$ python -q
>>> import numpy as np
>>> from numpy import linalg as LA
>>> np.set_printoptions(precision=2, suppress=True, linewidth=160)
>>> arr = np.loadtxt("arr.csv", delimiter=",")
>>> arr
array([[  0.46,   0.01, -12.08,   0.01,  -0.25],
       [  0.05,   0.  ,  -1.72,  -0.04,   0.1 ],
       [ -0.57,   0.01,   6.26,  -0.04,  -0.09],
       [ -0.62,  -0.01,   0.13,  -0.01,   0.35],
       [  0.86,   0.  ,   6.6 ,   0.07,   0.14],
       [ -0.35,   0.  ,   4.01,   0.04,  -0.07],
       [ -0.53,  -0.01,   1.7 ,  -0.05,  -0.17],
       [ -0.3 ,   0.  ,  -3.37,  -0.04,  -0.17],
       [  1.33,  -0.01,  -8.23,  -0.01,  -0.28],
       [ -0.01,   0.  ,   3.29,  -0.03,  -0.21],
       [  0.94,   0.01,   2.97,   0.08,   0.18],
       [ -1.14,   0.01,   4.31,   0.  ,   0.31],
       [ -0.73,   0.  ,   1.13,   0.04,   0.04],
       [  1.64,   0.  ,   1.99,   0.  ,   0.3 ],
       [ -0.72,   0.  ,  -1.05,   0.08,  -0.09],
       [  1.  ,  -0.01,   2.11,   0.04,   0.01],
       [ -1.16,   0.  ,   6.61,   0.05,   0.06]])
>>> vec = np.array([3, -2, 2, -1, -2])
>>> rhs = arr @ vec
>>> b, lr = np.zeros(5), 1 / LA.norm(arr, 2) ** 2
>>> for i in range(300):
...     b -= lr * arr.T @ (arr @ b - rhs)
...     if i % 50 == 0: print(i, round(LA.norm(arr @ b - rhs), 2))
... 
0 9.97
50 2.95
100 1.51
150 1.29
200 1.21
250 1.15
>>> b
array([ 2.95, -0.01,  1.97, -0.01, -0.5 ])
>>> round(LA.cond(arr), 2)
np.float64(749.46)
>>> P = arr @ LA.solve(arr.T @ arr, arr.T)
>>> np.allclose(P @ P, P)
True
>>> F = np.array([[5, 5, 1, 1], [-2, 3, -1, 4], [0, 1, -17, -4], [4, -3, -5, -23]])
>>> Uu, s = LA.svd(F)
Traceback (most recent call last):
  File "<python-input-14>", line 1, in <module>
    Uu, s = LA.svd(F)
    ^^^^^
ValueError: too many values to unpack (expected 2)
>>> Uu, s, Vt = LA.svd(F, full_matrices=False)
>>> np.abs(Uu[:, 0]).round(6).argmax()
np.int64(3)
>>> np.allclose(Uu * s @ Vt, F)
True
>>> (s > 1e-8).sum()
np.int64(4)
>>> np.round(Vt @ Vt.T, 2) + 0
array([[1., 0., 0., 0.],
       [0., 1., 0., 0.],
       [0., 0., 1., 0.],
       [0., 0., 0., 1.]])
>>> P = np.triu(np.array([[5, -5, -5, -3], [0, 3, -1, -5], [-1, -9, -8, 2], [-2, -7, 9, 9]]), 1) + np.eye(4)
>>> Y = P @ F @ LA.inv(P)
>>> np.trace(Y), np.trace(F)
(np.float64(-32.0), np.int64(-32))
>>> np.poly(Y)
array([    1.,    32.,    85., -1898.,  6634.])
>>> Y
array([[   3.,    9.,  130., -136.],
       [ -22.,  -93., -162.,  -84.],
       [   8.,   35.,   48.,   53.],
       [   4.,   17.,   32.,   10.]])
>>> P @ F - F @ P
array([[ -2.,  14., 135., 107.],
       [-20.,   4.,  35., 130.],
       [  8.,  -6.,  -9.,  -7.],
       [  0.,  20.,  17.,   7.]])
>>> A = np.array([[7.68, -1.68, 1.7],
...     [0.21, 5.03, -1.12],
...     [-2.62, -5.97, -5.24],
...     [0.84, -3.22, -0.86],
...     [-2.04, -2.72, 7.88]])
>>> f = np.array([3, 0])
>>> np.convolve(A[4], f)
array([-6.12, -8.16, 23.64,  0.  ])
>>> np.polyval(f, A[4])
array([-6.12, -8.16, 23.64])
>>> M = np.load("a.npy")
>>> M
array([[ 0.26, -0.09,  1.17,  2.91,  0.  ],
       [ 0.43, -0.14,  1.29,  2.86,  0.  ],
       [-1.66,  0.55, -0.11,  3.55,  0.  ],
       [-5.67,  1.89, -2.78,  4.89,  0.  ],
       [ 6.48, -2.16,  5.32,  0.84,  0.  ],
       [ 3.11, -1.04,  3.08,  1.96,  0.  ],
       [ 3.72, -1.24,  3.48,  1.76,  0.  ],
       [ 5.88, -1.96,  4.92,  1.04,  0.  ],
       [-3.8 ,  1.27, -1.53,  4.27,  0.  ],
       [ 1.18, -0.39,  1.79,  2.61,  0.  ],
       [ 2.11, -0.7 ,  2.4 ,  2.3 ,  0.  ],
       [ 0.57, -0.19,  1.38,  2.81,  0.  ],
       [ 1.04, -0.35,  1.69,  2.65,  0.  ],
       [-1.16,  0.39,  0.22,  3.39,  0.  ],
       [-3.37,  1.12, -1.25,  4.12,  0.  ],
       [-2.15,  0.72, -0.43,  3.72,  0.  ],
       [ 5.89, -1.96,  4.93,  1.04,  0.  ],
       [-6.24,  2.08, -3.16,  5.08,  0.  ],
       [ 4.55, -1.52,  4.03,  1.48,  0.  ],
       [ 0.18, -0.06,  1.12,  2.94,  0.  ],
       [ 3.52, -1.17,  3.34,  1.83,  0.  ]])
>>> [round(float(x), 2) for x in LA.svd(M, compute_uv=False)[:3]]
[21.61, 14.19, 0.0]
>>> LA.matrix_rank(M, rtol=0.1)
np.int64(2)
>>> round(float(LA.norm(M, 2) / LA.norm(M)), 2)
0.84
